$ python3 -q
>>> import numpy as np
>>> import numpy.linalg as la
>>> np.set_printoptions(suppress=True, linewidth=120)
>>> rd = lambda a: np.round(a, 4) + 0
>>> X = np.loadtxt("a.csv", delimiter=",")
>>> rd(X)
array([[-13.9344,   0.1565,  -6.9672, -22.9836],
       [-11.857 ,   0.2787,  -5.9285, -19.9395],
       [-11.635 ,   0.2894,  -5.8175, -19.6134],
       [-11.1822,   0.3096,  -5.5911, -18.9477],
       [-10.2797,   0.3435,  -5.1399, -17.6186],
       [ -8.8112,   0.378 ,  -4.4056, -15.4474],
       [ -8.5861,   0.3808,  -4.2931, -15.1135],
       [ -7.0586,   0.3799,  -3.5293, -12.8374],
       [ -5.9114,   0.3527,  -2.9557, -11.1129],
       [ -5.2014,   0.3224,  -2.6007, -10.0365],
       [ -4.6697,   0.2918,  -2.3348,  -9.2245],
       [ -3.1164,   0.1553,  -1.5582,  -6.8086],
       [ -3.1076,   0.1543,  -1.5538,  -6.7946],
       [ -1.6506,  -0.0618,  -0.8253,  -4.41  ],
       [ -1.3099,  -0.1293,  -0.655 ,  -3.816 ],
       [ -0.9658,  -0.2055,  -0.4829,  -3.1868],
       [ -0.8874,  -0.2239,  -0.4437,  -3.0375],
       [ -0.439 ,  -0.3343,  -0.2195,  -2.1042],
       [ -0.2806,  -0.3695,  -0.1403,  -1.7096],
       [ -0.2221,  -0.3793,  -0.111 ,  -1.5441],
       [ -0.1753,  -0.3841,  -0.0876,  -1.3981],
       [ -0.0255,  -0.3161,  -0.0127,  -0.6841],
       [ -0.0223,  -0.3083,  -0.0112,  -0.6539],
       [ -0.0192,  -0.299 ,  -0.0096,  -0.6208],
       [  0.0037,   0.2925,   0.0018,   0.3889],
       [  0.0196,   0.5757,   0.0098,   0.7178],
       [  0.06  ,   0.941 ,   0.03  ,   1.1186],
       [  0.07  ,   1.0103,   0.035 ,   1.1934],
       [  0.2794,   1.9852,   0.1397,   2.2451],
       [  0.457 ,   2.5725,   0.2285,   2.8933],
       [  0.7109,   3.2776,   0.3555,   3.6933],
       [  0.8121,   3.5321,   0.4061,   3.988 ],
       [  1.4522,   4.9472,   0.7261,   5.6825],
       [  1.469 ,   4.9812,   0.7345,   5.7243],
       [  2.3176,   6.5692,   1.1588,   7.7307],
       [  2.6623,   7.1615,   1.3311,   8.5036],
       [  2.7509,   7.3101,   1.3755,   8.6995],
       [  2.771 ,   7.3436,   1.3855,   8.7439],
       [  6.145 ,  12.3205,   3.0725,  15.6923],
       [ 11.6165,  19.097 ,   5.8083,  26.0486],
       [ 13.6668,  21.4317,   6.8334,  29.7941],
       [ 14.2551,  22.0874,   7.1275,  30.8597],
       [ 15.2919,  23.2293,   7.646 ,  32.7291]])
>>> Xs = X - X.mean(axis=0)
>>> Uu, sig, Vt = la.svd(Xs, full_matrices=False)
>>> np.abs(Vt[0]).argmax()
np.int64(3)
>>> np.abs(Uu[:, 0]).argmax()
np.int64(42)
>>> la.matrix_rank(Xs)
np.int64(3)
>>> out = np.array([[3, 3, -2, 1, 2],
...     [0, 0, -3, 3, 3],
...     [-2, 0, 1, 3, -1],
...     [2, 2, 0, 0, 0]])
>>> arr = out.T @ out
>>> arr
array([[ 17,  13,  -8,  -3,   8],
       [ 13,  13,  -6,   3,   6],
       [ -8,  -6,  14,  -8, -14],
       [ -3,   3,  -8,  19,   8],
       [  8,   6, -14,   8,  14]])
>>> rd(la.eigvals(arr))
array([44.7503, 23.5726,  8.6456,  0.0316,  0.    ])
>>> rd(np.poly(arr))
array([    1.,   -77.,  1648., -9172.,   288.,     0.])
>>> rd(la.det(arr.T))
np.float64(0.0)
>>> rd(la.det(arr[::-1]))
np.float64(0.0)
>>> np.kron(np.eye(2, dtype=int), arr)
array([[ 17,  13,  -8,  -3,   8,   0,   0,   0,   0,   0],
       [ 13,  13,  -6,   3,   6,   0,   0,   0,   0,   0],
       [ -8,  -6,  14,  -8, -14,   0,   0,   0,   0,   0],
       [ -3,   3,  -8,  19,   8,   0,   0,   0,   0,   0],
       [  8,   6, -14,   8,  14,   0,   0,   0,   0,   0],
       [  0,   0,   0,   0,   0,  17,  13,  -8,  -3,   8],
       [  0,   0,   0,   0,   0,  13,  13,  -6,   3,   6],
       [  0,   0,   0,   0,   0,  -8,  -6,  14,  -8, -14],
       [  0,   0,   0,   0,   0,  -3,   3,  -8,  19,   8],
       [  0,   0,   0,   0,   0,   8,   6, -14,   8,  14]])
>>> np.einsum("ii->", arr)
np.int64(77)
